% ipython --no-banner

In [1]: import numpy as np

In [2]: import numpy.linalg as la

In [3]: np.set_printoptions(precision=2, suppress=True, linewidth=100)

In [4]: A = np.load("test5.npy")

In [5]: print(A)
[[ -2.25  -0.3    2.52]
 [ -1.07   0.06   1.22]
 [-13.22  -6.62  -3.1 ]
 [  6.83   0.89   1.02]
 [ -3.72  -1.34   3.43]
 [  0.9    0.45   4.77]
 [ -7.95   6.78   1.51]
 [  8.71  -1.06  -4.07]
 [ -0.11  -3.35   6.28]
 [ -0.95   4.13   5.02]
 [  0.61   1.73  -1.89]
 [  2.92   4.3    2.89]]

In [6]: dist = la.norm(A[:, None] - A[None], axis=-1)

In [7]: print(dist[5].round(6).argsort(kind="stable")[:4])
[5 0 1 9]

In [8]: print(la.matrix_rank(dist ** 2))
5

In [9]: print((dist + 1e9 * np.eye(12)).round(6).argmin(axis=1))
[ 1  0  4 11  0  0  9  3  5  5  1  9]

In [10]: print(dist[5])
[ 3.94  4.08 17.64  7.03  5.13  0.   11.36 11.89  4.21  4.13  6.79  4.74]

In [11]: print(la.norm(A, axis=1))
[ 3.39  1.62 15.11  6.96  5.23  4.87 10.56  9.67  7.12  6.57  2.63  5.95]

In [12]: print(dist[:5, :5])
[[ 0.    1.79 13.85  9.28  2.02]
 [ 1.79  0.   14.52  7.95  3.72]
 [13.85 14.52  0.   21.8  12.68]
 [ 9.28  7.95 21.8   0.   11.05]
 [ 2.02  3.72 12.68 11.05  0.  ]]

In [13]: f, v = A[3], A[7]

In [14]: print(round(float(f @ f), 2))
48.48

In [15]: print(round(float(f @ v), 2))
54.39

In [16]: p = (f @ v) / (f @ f) * f

In [17]: print(np.round((v - p) @ f, 2))
-0.0

In [18]: vec = np.array([1, 3, 6])

In [19]: print((A @ vec).argmax())
9

In [20]: print(A @ np.ones(3))
[ -0.03   0.21 -22.94   8.74  -1.63   6.12   0.34   3.58   2.82   8.2    0.45  10.11]

In [21]: print(A @ (2 * vec))
[  23.94   12.86 -103.36   31.24   25.68   61.74   42.9   -37.78   55.04   83.12  -11.08   66.32]

In [22]: G = np.cov(A, rowvar=False)

In [23]: print(np.argsort(-A.std(axis=0).round(6), kind="stable"))
[0 1 2]

In [24]: print(np.polyfit(A[:, 2], A[:, 1], 1))
[0.28 0.02]

In [25]: print(np.corrcoef(A.T))
[[1.   0.22 0.01]
 [0.22 1.   0.25]
 [0.01 0.25 1.  ]]

In [26]: print(G)
[[34.9   4.63  0.19]
 [ 4.63 12.81  2.95]
 [ 0.19  2.95 10.58]]

In [27]: print(np.round(np.corrcoef(A[:, 2], A[:, 1])[0, 1], 2))
0.25

In [28]: print(G.shape)
(3, 3)

In [29]: print(A.std(axis=0))
[5.66 3.43 3.11]

In [30]: feats = np.load("case3.npy")

In [31]: print(feats)
[[-0.6  -0.24 -0.38 -0.66]
 [-0.5  -0.54  0.61  0.29]
 [-0.2  -0.23 -0.68  0.66]
 [-0.6   0.77  0.1   0.19]]

In [32]: vec = np.array([0, 0, 1, -2])

In [33]: print([p for p in range(1, 25) if np.allclose(la.matrix_power(feats, p), np.eye(4))])
[]

In [34]: print(np.round(feats.T @ (feats @ vec), 2) + 0)
[ 0.  0.  1. -2.]

In [35]: print(np.abs(la.eigvals(feats)))
[1. 1. 1. 1.]

In [36]: print(round(la.det(feats), 2))
-1.0

In [37]: G = feats.T @ feats

In [38]: print(G.round(2) + 0)
[[1. 0. 0. 0.]
 [0. 1. 0. 0.]
 [0. 0. 1. 0.]
 [0. 0. 0. 1.]]

In [39]: print(la.eigvalsh(G)[::-1])
[1. 1. 1. 1.]

In [40]: print(np.allclose(G, G.T))
True

In [41]: print(la.svd(feats, compute_uv=False) ** 2)
[1. 1. 1. 1.]

In [42]: rng = np.random.default_rng(60)

In [43]: labels = rng.permutation(4)

In [44]: print(labels)
[0 3 2 1]

In [45]: out = feats[labels][:, labels]

In [46]: print(np.diag(out))
[-0.6   0.19 -0.68 -0.54]

In [47]: print(np.sort(np.abs(la.eigvals(out))))
[1. 1. 1. 1.]

In [48]: out = la.inv(feats)

In [49]: print(np.allclose(out, feats.T))
True

In [50]: print((np.abs(out) > 1e-9).astype(int))
[[1 1 1 1]
 [1 1 1 1]
 [1 1 1 1]
 [1 1 1 1]]

In [51]: print(np.round(la.det(feats) * la.det(out), 2))
1.0

In [52]: print(out)
[[-0.6  -0.5  -0.2  -0.6 ]
 [-0.24 -0.54 -0.23  0.77]
 [-0.38  0.61 -0.68  0.1 ]
 [-0.66  0.29  0.66  0.19]]

In [53]: m1 = rng.normal(size=(16, 3)) + 10 * np.array([-1, 3, -4])

In [54]: print(m1)
[[ -9.19  28.75 -41.28]
 [ -8.93  31.18 -38.26]
 [-10.18  30.95 -39.46]
 [ -9.76  30.81 -39.7 ]
 [ -8.2   30.71 -40.48]
 [ -9.18  30.94 -41.81]
 [ -9.67  29.99 -40.  ]
 [-11.12  28.75 -38.69]
 [ -8.57  31.54 -40.74]
 [-10.96  29.77 -39.45]
 [ -9.05  30.53 -39.62]
 [-10.01  29.51 -39.17]
 [-11.36  31.69 -40.48]
 [-11.95  30.43 -39.72]
 [ -8.96  30.86 -40.27]
 [ -9.06  29.38 -39.74]]

In [55]: C = m1[[13, 12]].astype(float)

In [56]: for _ in range(5):
    ...:     labels = la.norm(m1[:, None] - C, axis=-1).argmin(axis=1)
    ...:     C = np.array([m1[labels == j].mean(axis=0) for j in range(2)])
    ...: 

In [57]: print(labels)
[0 1 1 1 1 1 0 0 1 0 1 0 1 0 1 0]

In [58]: print(C[1] - C[0])
[ 0.93  1.51 -0.37]

In [59]: print(np.abs(C[1] - C[0]).argmax())
1

In [60]: print(np.bincount(labels))
[7 9]

In [61]: print(C)
[[-10.28  29.51 -39.72]
 [ -9.35  31.02 -40.09]]

In [62]: dist = la.norm(m1[:, None] - m1[None], axis=-1)

In [63]: print(dist[13].round(6).argsort(kind="stable")[:4])
[13  9 12  2]

In [64]: print((dist + 1e9 * np.eye(16)).round(6).argmin(axis=1))
[15 10  3  2 14  8  3  9 14 11 14  6 13  9 10  6]

In [65]: print(la.matrix_rank(dist ** 2))
5

In [66]: print(la.norm(m1, axis=1).argmax())
5

In [67]: print(round(la.norm(m1, 1), 2), round(float(la.norm(m1, np.inf)), 2))
638.86 83.53

In [68]: print(round(float(la.norm(m1[10] - m1[12])), 2))
2.73

In [69]: print(round(float(la.norm(m1) ** 2 / la.norm(m1, 2) ** 2), 2))
1.0

In [70]: print(round(float(la.norm(m1[10], 1)), 2), round(float(la.norm(m1[10], np.inf)), 2))
79.2 39.62

In [71]: M = np.load("data.npy")

In [72]: print(M)
[[ -4  -3 -16]
 [ -2  -1  -8]
 [ -1   5  -4]
 [ -1  -5  -4]]

In [73]: f, v = M[3], M[0]

In [74]: print(f @ f)
42

In [75]: print(f @ v)
83

In [76]: p = (f @ v) / (f @ f) * f

In [77]: print(la.matrix_rank(np.outer(f, v)))
1

In [78]: print(round(float(la.norm(f + v) ** 2 + la.norm(f - v) ** 2), 2))
646.0

In [79]: print((v - p) @ f)
0.0

In [80]: print(p)
[-1.98 -9.88 -7.9 ]

In [81]: print(np.outer(f, v))
[[ 4  3 16]
 [20 15 80]
 [16 12 64]]

In [82]: t3 = np.stack([M, -3 * M, M[::-1]])

In [83]: print((t3 @ M.T).shape)
(3, 4, 4)

In [84]: print(la.matrix_rank(t3.reshape(3, -1)))
2

In [85]: print(la.norm(t3, axis=(1, 2)))
[20.83 62.5  20.83]

In [86]: print(t3.shape)
(3, 4, 3)

In [87]: print(la.matrix_rank(t3))
[2 2 2]

In [88]: print(t3.sum(axis=0))
[[  7   1  28]
 [  3   7  12]
 [  0 -11   0]
 [ -2   7  -8]]

In [89]: out = np.array([[-2, -2, 1], [1, -5, 5], [3, -1, 3]])

In [90]: print(np.einsum("ik,kj->ij", M, out))
[[-43  39 -67]
 [-21  17 -31]
 [ -5 -19  12]
 [-15  31 -38]]

In [91]: print(np.einsum("ij,ij->i", M, M))
[281  69  42  42]

In [92]: print(la.matrix_rank(M @ out))
2

In [93]: print(la.matrix_rank(np.vstack([M, out.T])))
3

In [94]: print(M @ out)
[[-43  39 -67]
 [-21  17 -31]
 [ -5 -19  12]
 [-15  31 -38]]

In [95]: print(np.vstack([M, out.T]).shape)
(7, 3)

In [96]: print(np.round(la.norm(M, 2) / la.norm(M), 2))
0.94

In [97]: print(la.cond(M) > 100)
True

In [98]: print(la.matrix_rank(M, rtol=0.1))
2

In [99]: mat = np.minimum.outer(np.arange(1, 5), np.arange(1, 5)) * 4

In [100]: print(mat)
[[ 4  4  4  4]
 [ 4  8  8  8]
 [ 4  8 12 12]
 [ 4  8 12 16]]

In [101]: labels = rng.permutation(4)

In [102]: print(labels)
[3 2 0 1]

In [103]: out = mat[labels][:, labels]

In [104]: print(np.diag(out))
[16 12  4  8]

In [105]: print(round(la.det(out), 2), np.round(la.det(mat[labels]), 2))
256.0 -256.0

In [106]: print(np.sort(np.abs(la.eigvals(out))))
[ 1.13  1.7   4.   33.16]

In [107]: print(np.trace(out))
40

In [108]: print(np.count_nonzero(mat))
16

In [109]: print(np.diff(mat, axis=0))
[[0 4 4 4]
 [0 0 4 4]
 [0 0 0 4]]

In [110]: print(la.matrix_rank(mat))
4

In [111]: print(np.round(la.norm(mat), 2))
33.47

In [112]: print(mat.sum(axis=0))
[16 28 36 40]

In [113]: print(np.unravel_index(np.abs(mat).argmax(), mat.shape))
(np.int64(3), np.int64(3))

In [114]: print(mat - mat[0])
[[ 0  0  0  0]
 [ 0  4  4  4]
 [ 0  4  8  8]
 [ 0  4  8 12]]

In [115]: print(mat.sum(axis=1))
[16 28 36 40]

In [116]: vec = np.array([1, -3, 0, 1])

In [117]: print(mat * vec)
[[  4 -12   0   4]
 [  4 -24   0   8]
 [  4 -24   0  12]
 [  4 -24   0  16]]

In [118]: print(mat @ np.eye(4)[0])
[4. 4. 4. 4.]

In [119]: data = np.load("sample15.npy")

In [120]: print(data)
[[-1.35 -0.09 -0.54  1.89]
 [-1.8  -0.12 -0.72  2.52]]

In [121]: print(np.abs(np.diag(la.qr(data)[1])) > 1e-9)
[ True False]

In [122]: print(data @ la.pinv(data) @ data)
[[-1.35 -0.09 -0.54  1.89]
 [-1.8  -0.12 -0.72  2.52]]

In [123]: print(np.unique(data.round(6), axis=0).shape)
(2, 4)
